% python3 -q
>>> import numpy as np
>>> np.set_printoptions(precision=3, suppress=True, linewidth=100)
>>> rnd = lambda a: np.round(a, 3) + 0
>>> m1 = np.load("mat.npy")
>>> print(m1)
[[-1  0  0]
 [-1 -2  0]
 [-1  2  1]]
>>> x = np.array([4, -5, 9])
>>> np.sign((m1 @ x).round(6))
array([-1,  1, -1])
>>> np.einsum("ij,j->i", m1, x)
array([-4,  6, -5])
>>> m1 @ np.eye(3)[0]
array([-1., -1., -1.])
>>> m1 * x
array([[ -4,   0,   0],
       [ -4,  10,   0],
       [ -4, -10,   9]])
>>> (m1 * x).sum(axis=1)
array([-4,  6, -5])
>>> (m1 @ x).argmax()
np.int64(1)
>>> m1 @ (2 * x)
array([ -8,  12, -10])
>>> O, V = np.linalg.qr(m1[:, :2])[0], np.linalg.qr(m1[:, 2:])[0]
>>> sv = np.linalg.svd(O.T @ V, compute_uv=False)
>>> print(rnd(sv))
[0.913]
>>> x = np.array([-3, -2, 1])
>>> h1 = np.maximum(m1 @ x, 0)
>>> np.flatnonzero(h1 > 1e-9)
array([0, 1])
>>> print(np.maximum(m1 @ x, 0) - np.maximum(-m1 @ x, 0))
[3 7 0]
>>> np.linalg.matrix_rank(m1 - m1[0, 0] * np.eye(3))
np.int64(2)
>>> m1 @ m1
array([[ 1,  0,  0],
       [ 3,  4,  0],
       [-2, -2,  1]])
>>> np.linalg.matrix_power(m1 - np.diag(np.diag(m1)), 3)
array([[0, 0, 0],
       [0, 0, 0],
       [0, 0, 0]])
>>> np.prod(np.diag(m1)), rnd(np.linalg.det(m1))
(np.int64(2), np.float64(2.0))
>>> print(rnd(np.sort(np.linalg.eigvals(m1))))
[-2. -1.  1.]
>>> B = np.linalg.inv(m1)
>>> m1 @ B
array([[1., 0., 0.],
       [0., 1., 0.],
       [0., 0., 1.]])
>>> B = np.array([[-1], [5], [2]])
>>> C = np.array([[1, -2, 1]])
>>> arr = B @ C
>>> arr
array([[ -1,   2,  -1],
       [  5, -10,   5],
       [  2,  -4,   2]])
>>> rng = np.random.default_rng(22461)
>>> lab = rng.permutation(3)
>>> lab
array([2, 0, 1])
>>> B = arr[lab][:, lab]
>>> np.trace(B)
np.int64(-9)
>>> np.allclose(B, arr)
False
>>> B
array([[  2,   2,  -4],
       [ -1,  -1,   2],
       [  5,   5, -10]])
>>> np.diag(B)
array([  2,  -1, -10])
>>> rnd(np.trace(np.linalg.pinv(B) @ B))
np.float64(1.0)
>>> rnd(B @ np.linalg.pinv(B) @ B)
array([[  2.,   2.,  -4.],
       [ -1.,  -1.,   2.],
       [  5.,   5., -10.]])
>>> np.allclose(B[:-1].T @ np.linalg.lstsq(B[:-1].T, B[-1])[0], B[-1])
True
>>> np.argsort(-np.linalg.norm(arr, axis=0).round(6), kind="stable")[:3]
array([1, 0, 2])
>>> F = np.load("layer10.npy")
>>> print(F)
[[ 0.  2. -2.]
 [ 0.  0. -5.]
 [ 0.  0.  0.]]
>>> lab = rng.permutation(3)
>>> lab
array([1, 2, 0])
>>> B = F[lab][:, lab]
>>> B
array([[ 0., -5.,  0.],
       [ 0.,  0.,  0.],
       [ 2., -2.,  0.]])
>>> rnd(np.sort(np.abs(np.linalg.eigvals(B))))
array([0., 0., 0.])
>>> np.diag(B)
array([0., 0., 0.])
>>> left, sv, Vh = np.linalg.svd(B)
>>> V = Vh[:(sv > 1e-8).sum()]
>>> x = B[2] + 5 * B[0] + rng.integers(2) * np.eye(3)[0]
>>> print(x)
[  3. -27.   0.]
>>> print(rnd(np.diag(V.T @ V)))
[1. 1. 0.]
>>> rnd(np.linalg.norm(x - V.T @ V @ x))
np.float64(0.0)
>>> print(rnd(V.T @ V))
[[1. 0. 0.]
 [0. 1. 0.]
 [0. 0. 0.]]
>>> left, sv, Vh = np.linalg.svd(F)
>>> V = Vh[:(sv > 1e-8).sum()]
>>> x = F[0] + 2 * F[1] + rng.integers(2) * np.eye(3)[0]
>>> x
array([  1.,   2., -12.])
>>> print(rnd(np.diag(V.T @ V)))
[0. 1. 1.]
>>> np.allclose(V.T @ V @ x, x)
False
>>> rnd(V.T @ V)
array([[0., 0., 0.],
       [0., 1., 0.],
       [0., 0., 1.]])
>>> feats = np.load("run19.npy")
>>> print(feats)
[[ 0.19   1.226 -1.057]
 [-0.6   -0.2    0.8  ]
 [ 0.7    0.4    0.6  ]
 [ 0.2    1.2   -1.2  ]]
>>> proj = feats @ np.linalg.solve(feats.T @ feats, feats.T)
>>> rnd(proj @ feats[:, 0])
array([ 0.19, -0.6 ,  0.7 ,  0.2 ])
>>> rnd(np.diag(proj))
array([0.512, 0.992, 0.996, 0.5  ])
>>> rnd((np.eye(4) - proj) @ feats)
array([[0., 0., 0.],
       [0., 0., 0.],
       [0., 0., 0.],
       [0., 0., 0.]])
>>> rnd(np.trace(proj))
np.float64(3.0)
>>> np.allclose(proj @ proj, proj)
True
>>> B = np.c_[feats[:, :1] @ np.array([[-3]]), np.array([3, 9, -2, 6])]
>>> rnd(B)
array([[-0.57,  3.  ],
       [ 1.8 ,  9.  ],
       [-2.1 , -2.  ],
       [-0.6 ,  6.  ]])
>>> rnd(np.linalg.norm(B - feats @ np.linalg.lstsq(feats, B)[0], axis=0))
array([0.   , 2.824])
>>> rnd(np.linalg.norm(np.linalg.qr(feats)[0].T @ B, axis=0) ** 2 / ((B ** 2).sum(axis=0) + 1e-12))
array([1.   , 0.939])
>>> left, sv, Vh = np.linalg.svd(feats, full_matrices=False)
>>> print(np.abs(left[:, 0]).round(6).argmax())
3
>>> rnd(sv / sv[0])
array([1.   , 0.405, 0.261])
>>> print(rnd(left.T @ feats @ Vh.T))
[[2.488 0.    0.   ]
 [0.    1.008 0.   ]
 [0.    0.    0.649]]
>>> print(rnd(Vh @ Vh.T))
[[1. 0. 0.]
 [0. 1. 0.]
 [0. 0. 1.]]
>>> rnd(np.abs(Vh[0]))
array([0.18 , 0.675, 0.715])
>>> rnd(np.cumsum(sv ** 2) / np.sum(sv ** 2))
array([0.812, 0.945, 1.   ])
>>> (sv > 1e-8).sum()
np.int64(3)
>>> x = np.array([4, 0, 4])
>>> y = feats @ x
>>> rnd(np.linalg.pinv(feats) @ feats)
array([[1., 0., 0.],
       [0., 1., 0.],
       [0., 0., 1.]])
>>> rnd(y)
array([-3.468,  0.8  ,  5.2  , -4.   ])
>>> y = y + 0.05 * rng.normal(size=4)
>>> rnd(y)
array([-3.448,  0.788,  5.246, -3.958])
>>> c, *_ = np.linalg.lstsq(feats, y)
>>> rnd(np.linalg.norm(y - feats @ c))
np.float64(0.018)
>>> lab = rng.permutation(3)
>>> B = feats[:, lab] * rng.choice([-1, 1], 3)
>>> B
array([[-0.19 , -1.057,  1.226],
       [ 0.6  ,  0.8  , -0.2  ],
       [-0.7  ,  0.6  ,  0.4  ],
       [-0.2  , -1.2  ,  1.2  ]])
>>> left, _, Vh = np.linalg.svd(feats.T @ B)
>>> lab
array([0, 2, 1])
>>> rnd(left @ Vh)
array([[-1.,  0.,  0.],
       [ 0.,  0.,  1.],
       [ 0.,  1.,  0.]])
